$ python -q
>>> import numpy as np
>>> from numpy import linalg as LA
>>> np.set_printoptions(precision=2, suppress=True, linewidth=160, sign=" ")
>>> K = np.array([[-1, -1], [-1, -1]])
>>> print(K)
[[-1 -1]
 [-1 -1]]
>>> # columns 0 and 1 are equal
>>> th = np.radians(15)
>>> r_ = np.eye(2)
>>> r_[0, 0] = r_[1, 1] = np.cos(th)
>>> r_[0, 1], r_[1, 0] = -np.sin(th), np.sin(th)
>>> print(r_)
[[ 0.97 -0.26]
 [ 0.26  0.97]]
>>> B = K @ r_.T
>>> print(np.allclose(K @ K.T, B @ B.T))
True
>>> w1 = np.array([[-2, 3, 5, 3, 0], [-1, 0, 5, 2, -4]])
>>> b = np.array([5, 6, 6, 7, 6])
>>> H = np.maximum(r_ @ w1 + b, 0)
>>> print(LA.matrix_rank(H))
2
>>> print((H > 0).astype(int))
[[ 1  1  1  1  1]
 [ 1  1  1  1  1]]
>>> print(H)
[[  3.33   8.9    9.54   9.38   7.04]
 [  3.52   6.78  12.12   9.71   2.14]]
>>> basis = np.array([[2, 3, 3], [2, -3, 1], [1, 1, 1], [-2, -2, -1], [2, -1, -1]])
>>> print(H @ basis)
[[ 29.3  -32.97  12.  ]
 [ 17.57 -19.21  17.6 ]]
>>> print((H @ basis).round(6).argmax(axis=1))
[ 0  2]
>>> print(w1 @ basis)
[[  1 -16  -1]
 [ -9   2   4]]
>>> M = np.loadtxt("out10.csv", delimiter=",")
>>> print(M)
[[ 0.  0.  0.  0.  0.]
 [-1. -2.  1. -2. -2.]
 [ 0.  0.  0.  0.  0.]
 [ 2. -1. -2. -1.  0.]
 [ 0.  0.  0.  0.  0.]
 [-2. -3.  2. -3.  0.]
 [ 0.  0.  0.  0.  0.]
 [-1. -2.  0. -3.  0.]
 [-1. -1.  1. -1.  2.]
 [-1.  0.  0. -2.  1.]
 [-1. -2.  1. -2. -2.]
 [-2. -3.  2. -3.  0.]
 [-1. -2.  1. -2. -2.]
 [ 1. -2. -1. -2.  2.]
 [ 0.  0.  0.  0.  0.]
 [ 0.  0.  0.  0.  0.]
 [-1.  0.  0. -2.  1.]
 [-1.  0.  0. -2.  1.]
 [-3. -3.  3. -2. -3.]
 [-1. -1.  1. -1.  2.]
 [-1.  0.  0. -2.  1.]
 [-1. -1.  1. -1.  2.]
 [-1.  0.  0. -2.  1.]
 [-1. -1.  1. -1.  2.]
 [ 0.  0.  0.  0.  0.]
 [ 0.  0.  0.  0.  0.]
 [-2. -1.  1. -3.  3.]
 [-1. -1.  1. -1.  2.]
 [ 0.  0.  0.  0.  0.]
 [ 0.  0.  0.  0.  0.]
 [ 1. -2. -1. -2.  2.]
 [-1. -1.  1. -1.  2.]
 [ 1. -3. -1. -3. -2.]]
>>> # row 2 repeats row 0
>>> Uu, sigma, Vh = LA.svd(K)
>>> print(np.argmax(sigma[:-1] / (sigma[1:] + 1e-6)) + 1)
1
>>> B = Uu[:, :1] @ np.diag(sigma[:1]) @ Vh[:1]
>>> print(B)
[[-1. -1.]
 [-1. -1.]]
>>> print(LA.matrix_rank(B))
1
>>> print(round(np.abs(K - B).max(), 2))
0.0
>>> print(round(LA.norm(K - B, 2), 2), round(sigma[1], 2))
0.0 0.0
>>> vec = np.array([1, 2, 3, 2, 0])
>>> h = np.maximum(M @ vec, 0)
>>> print(np.tanh(M @ vec))
[ 0.   -1.    0.   -1.    0.   -1.    0.   -1.   -0.96 -1.   -1.   -1.   -1.   -1.    0.    0.   -1.   -1.   -1.   -0.96 -1.   -0.96 -1.   -0.96  0.    0.
 -1.   -0.96  0.    0.   -1.   -0.96 -1.  ]
